% python3 -q
>>> import numpy as np
>>> np.set_printoptions(precision=1, suppress=True, linewidth=100)
>>> F = np.loadtxt("arr.csv", delimiter=",")
>>> F
array([[ 0., -1.,  0., -1.],
       [-1., -2., -1., -2.],
       [ 0., -1.,  0., -1.],
       [-1., -2., -1., -2.]])
>>> proj = np.triu(np.array([[3, 5, 5, -3], [1, 3, -1, 0], [0, 3, -4, 4], [3, 3, -1, -1]]), 1) + np.eye(4)
>>> other = proj @ F @ np.linalg.inv(proj)
>>> other
array([[  -2.,    0.,    8.,  -48.],
       [  -1.,    4.,    8.,  -36.],
       [  -4.,   11.,   27., -129.],
       [  -1.,    3.,    7.,  -33.]])
>>> proj @ F - F @ proj
array([[-2., -9., -3., -9.],
       [ 0.,  6.,  3.,  2.],
       [-4., -8., -5., -8.],
       [ 0.,  5.,  3.,  1.]])
>>> np.round(np.poly(other), 1) + 0
array([ 1.,  4., -4.,  0.,  0.])
>>> np.abs(np.diag(np.linalg.qr(F)[1])) > 1e-9
array([ True,  True, False, False])
>>> round(float(np.trace(np.linalg.pinv(F) @ F)), 1)
2.0
>>> np.allclose(F[:-1].T @ np.linalg.lstsq(F[:-1].T, F[-1])[0], F[-1])
True
>>> np.unique(F.round(6), axis=0).shape
(2, 4)
>>> u = np.array([-3, -1, 3, 2])
>>> rng = np.random.default_rng(113910)
>>> mat = np.outer(rng.normal(size=15), u) + 0.1 * rng.normal(size=(15, 4))
>>> mat.round(1) + 0
array([[-0.4, -0.1,  0.6,  0.4],
       [ 2.4,  0.9, -2.7, -1.8],
       [ 0.4,  0.1, -0.4, -0.3],
       [-1. , -0.1,  1. ,  0.7],
       [ 2.7,  0.8, -2.6, -1.8],
       [ 0. ,  0. ,  0. ,  0. ],
       [ 0.3,  0.1, -0.4, -0.2],
       [-2.9, -0.9,  2.9,  1.9],
       [ 1. ,  0.4, -1.1, -0.7],
       [-2.6, -0.9,  2.8,  1.8],
       [ 2.2,  0.7, -2.4, -1.4],
       [ 0.6,  0.2, -0.7, -0.5],
       [ 1.2,  0.4, -1.3, -0.9],
       [ 3.1,  1.2, -3.1, -2.1],
       [-0.2, -0.1,  0.2,  0.3]])
>>> other = F / np.linalg.norm(F, axis=1, keepdims=True)
>>> gram = other @ other.T
>>> (gram - 2 * np.eye(4)).round(6).argmax(axis=1)
array([2, 3, 0, 1])
>>> np.linalg.norm(other, axis=1)
array([1., 1., 1., 1.])
>>> np.argwhere(np.triu(np.abs(gram) > 0.95, 1))
array([[0, 2],
       [1, 3]])
>>> np.round(mat - mat[0], 1) + 0
array([[ 0. ,  0. ,  0. ,  0. ],
       [ 2.8,  1. , -3.3, -2.2],
       [ 0.8,  0.3, -1.1, -0.6],
       [-0.6,  0. ,  0.3,  0.3],
       [ 3.1,  0.9, -3.3, -2.2],
       [ 0.4,  0.2, -0.6, -0.3],
       [ 0.7,  0.3, -1.1, -0.6],
       [-2.5, -0.8,  2.3,  1.6],
       [ 1.4,  0.5, -1.7, -1.1],
       [-2.2, -0.8,  2.2,  1.4],
       [ 2.6,  0.8, -3. , -1.8],
       [ 1. ,  0.3, -1.3, -0.9],
       [ 1.6,  0.5, -1.9, -1.3],
       [ 3.5,  1.4, -3.8, -2.5],
       [ 0.2,  0. , -0.5, -0.1]])
>>> np.linalg.matrix_rank(mat)
np.int64(4)
>>> mat.sum(axis=1)
array([ 0.5, -1.2, -0.1,  0.5, -1. ,  0.1, -0.2,  1. , -0.4,  1.1, -0.9, -0.4, -0.5, -0.9,  0.2])
>>> np.unravel_index(np.abs(mat).argmax(), mat.shape)
(np.int64(13), np.int64(2))
>>> np.count_nonzero(mat)
np.int64(60)
>>> mat.sum(axis=0)
array([ 7.1,  2.7, -7.2, -4.8])
